% ipython --no-banner

In [1]: import numpy as np

In [2]: import numpy.linalg as la

In [3]: np.set_printoptions(precision=1, suppress=True, linewidth=140, legacy="1.25")

In [4]: tidy = lambda a: np.round(a, 1) + 0

In [5]: arr = np.array([[1.1, 1.0, -0.1],
   ...:     [0.6, 0.2, 0.2],
   ...:     [-0.8, 0.8, 1.2],
   ...:     [0.3, -1.3, 0.4],
   ...:     [-0.6, 1.4, -0.3],
   ...:     [-1.8, -0.8, -0.6],
   ...:     [1.1, -0.2, 0.9],
   ...:     [0.2, 0.2, -1.5],
   ...:     [0.6, 0.7, 1.7],
   ...:     [1.7, 0.9, -2.1]])

In [6]: arr[5] *= 10

In [7]: arr
Out[7]: 
array([[  1.1,   1. ,  -0.1],
       [  0.6,   0.2,   0.2],
       [ -0.8,   0.8,   1.2],
       [  0.3,  -1.3,   0.4],
       [ -0.6,   1.4,  -0.3],
       [-18. ,  -8. ,  -6. ],
       [  1.1,  -0.2,   0.9],
       [  0.2,   0.2,  -1.5],
       [  0.6,   0.7,   1.7],
       [  1.7,   0.9,  -2.1]])

In [8]: Xs = arr - arr.mean(axis=0)

In [9]: Uu, sv, vt = la.svd(Xs, full_matrices=False)

In [10]: np.abs(vt[0]).argmax()
Out[10]: 0

In [11]: tidy((sv ** 2).sum() ** 2 / (sv ** 4).sum())
Out[11]: 1.1

In [12]: M2 = np.c_[arr[:, :1] @ np.array([[-2]]), np.array([3, 0, 3, 0, 1, 0, 0, 1, 2, 1])]

In [13]: M2
Out[13]: 
array([[-2.2,  3. ],
       [-1.2,  0. ],
       [ 1.6,  3. ],
       [-0.6,  0. ],
       [ 1.2,  1. ],
       [36. ,  0. ],
       [-2.2,  0. ],
       [-0.4,  1. ],
       [-1.2,  2. ],
       [-3.4,  1. ]])

In [14]: la.matrix_rank(np.c_[arr, M2])
Out[14]: 4

In [15]: tidy(la.norm(M2 - arr @ la.lstsq(arr, M2)[0], axis=0))
Out[15]: array([0., 4.])

In [16]: W0 = np.loadtxt("case2.csv", delimiter=",")

In [17]: W0
Out[17]: 
array([[ 1.,  1.,  1.,  1.,  1.,  1.,  1.,  1.],
       [ 1., -1.,  1., -1.,  1., -1.,  1., -1.],
       [ 1.,  1.,  1.,  1., -1., -1., -1., -1.],
       [ 1.,  1., -1., -1., -1., -1.,  1.,  1.]])

In [18]: def softmax(z):
    ...:     e = np.exp(z - z.max(axis=-1, keepdims=True))
    ...:     return e / e.sum(axis=-1, keepdims=True)
    ...: 

In [19]: tidy(softmax(W0[0] + -2))
Out[19]: array([0.1, 0.1, 0.1, 0.1, 0.1, 0.1, 0.1, 0.1])

In [20]: tidy(softmax(10 * W0[0]))
Out[20]: array([0.1, 0.1, 0.1, 0.1, 0.1, 0.1, 0.1, 0.1])

In [21]: att = W0 @ W0.T / np.sqrt(8)

In [22]: tidy(softmax(att + np.triu(np.full(att.shape, -np.inf), 1)))
Out[22]: 
array([[1. , 0. , 0. , 0. ],
       [0.1, 0.9, 0. , 0. ],
       [0.1, 0.1, 0.9, 0. ],
       [0.1, 0.1, 0.1, 0.8]])

In [23]: la.matrix_rank(W0)
Out[23]: 4

In [24]: M2 = np.array([[-2, -2, 1],
    ...:     [-2, -1, -3],
    ...:     [-3, -2, 1],
    ...:     [2, 0, -2],
    ...:     [0, -3, 3],
    ...:     [-3, -1, -3],
    ...:     [-3, 2, 0],
    ...:     [0, 3, 1]])

In [25]: np.einsum("ij,ij->i", W0, W0)
Out[25]: array([8., 8., 8., 8.])

In [26]: M2.T @ W0.T
Out[26]: 
array([[-11.,  -5.,   1.,  -3.],
       [ -4.,  -6.,  -6.,   8.],
       [ -2.,  12.,  -4.,   0.]])

In [27]: np.vstack([W0, M2.T]).shape
Out[27]: (7, 8)

In [28]: np.einsum("ik,kj->ij", W0, M2)
Out[28]: 
array([[-11.,  -4.,  -2.],
       [ -5.,  -6.,  12.],
       [  1.,  -6.,  -4.],
       [ -3.,   8.,   0.]])

In [29]: np.einsum("ij->j", W0)
Out[29]: array([ 4.,  2.,  2.,  0.,  0., -2.,  2.,  0.])

In [30]: T = np.stack([W0, -3 * W0, W0[::-1]])

In [31]: np.einsum("bij,cij->bc", T, T)
Out[31]: 
array([[ 32., -96.,   0.],
       [-96., 288.,   0.],
       [  0.,   0.,  32.]])

In [32]: la.matrix_rank(T.reshape(3, -1))
Out[32]: 2

In [33]: T.sum(axis=0)
Out[33]: 
array([[-1., -1., -3., -3., -3., -3., -1., -1.],
       [-1.,  3., -1.,  3., -3.,  1., -3.,  1.],
       [-1., -3., -1., -3.,  3.,  1.,  3.,  1.],
       [-1., -1.,  3.,  3.,  3.,  3., -1., -1.]])

In [34]: la.matrix_rank(T)
Out[34]: array([4, 4, 4])

In [35]: M2 = W0[0, 0] * W0[1:] - np.outer(W0[1:, 0], W0[0])

In [36]: M2
Out[36]: 
array([[ 0., -2.,  0., -2.,  0., -2.,  0., -2.],
       [ 0.,  0.,  0.,  0., -2., -2., -2., -2.],
       [ 0.,  0., -2., -2., -2., -2.,  0.,  0.]])

In [37]: np.flatnonzero(~M2.round(6).any(axis=1))
Out[37]: array([], dtype=int64)

In [38]: W0[:, 0] / W0[0, 0]
Out[38]: array([1., 1., 1., 1.])

In [39]: X = np.minimum.outer(np.arange(1, 4), np.arange(1, 4)) * 4

In [40]: X
Out[40]: 
array([[ 4,  4,  4],
       [ 4,  8,  8],
       [ 4,  8, 12]])

In [41]: Q, r_ = la.qr(X)

In [42]: Q.shape, r_.shape
Out[42]: ((3, 3), (3, 3))

In [43]: tidy(r_)
Out[43]: 
array([[ -6.9, -11.5, -13.9],
       [  0. ,  -3.3,  -4.9],
       [  0. ,   0. ,   2.8]])

In [44]: np.allclose(r_.T @ r_, X.T @ X)
Out[44]: True

In [45]: u, g = W0[0], W0[2]

In [46]: u @ u
Out[46]: 8.0

In [47]: pr = (u @ g) / (u @ u) * u

In [48]: tidy(la.norm(u + g) ** 2 + la.norm(u - g) ** 2)
Out[48]: 32.0

In [49]: pr
Out[49]: array([0., 0., 0., 0., 0., 0., 0., 0.])

In [50]: np.outer(u, g)
Out[50]: 
array([[ 1.,  1.,  1.,  1., -1., -1., -1., -1.],
       [ 1.,  1.,  1.,  1., -1., -1., -1., -1.],
       [ 1.,  1.,  1.,  1., -1., -1., -1., -1.],
       [ 1.,  1.,  1.,  1., -1., -1., -1., -1.],
       [ 1.,  1.,  1.,  1., -1., -1., -1., -1.],
       [ 1.,  1.,  1.,  1., -1., -1., -1., -1.],
       [ 1.,  1.,  1.,  1., -1., -1., -1., -1.],
       [ 1.,  1.,  1.,  1., -1., -1., -1., -1.]])

In [51]: (g - pr) @ u
Out[51]: 0.0

In [52]: la.matrix_rank(np.outer(u, g))
Out[52]: 1

In [53]: x0 = np.ones(3)

In [54]: for _ in range(7):
    ...:     x0 = X @ x0
    ...:     x0 /= la.norm(x0)
    ...:     print(round(x0 @ X @ x0, 1))
    ...: 
20.2
20.2
20.2
20.2
20.2
20.2
20.2

In [55]: tidy(x0)
Out[55]: array([0.3, 0.6, 0.7])
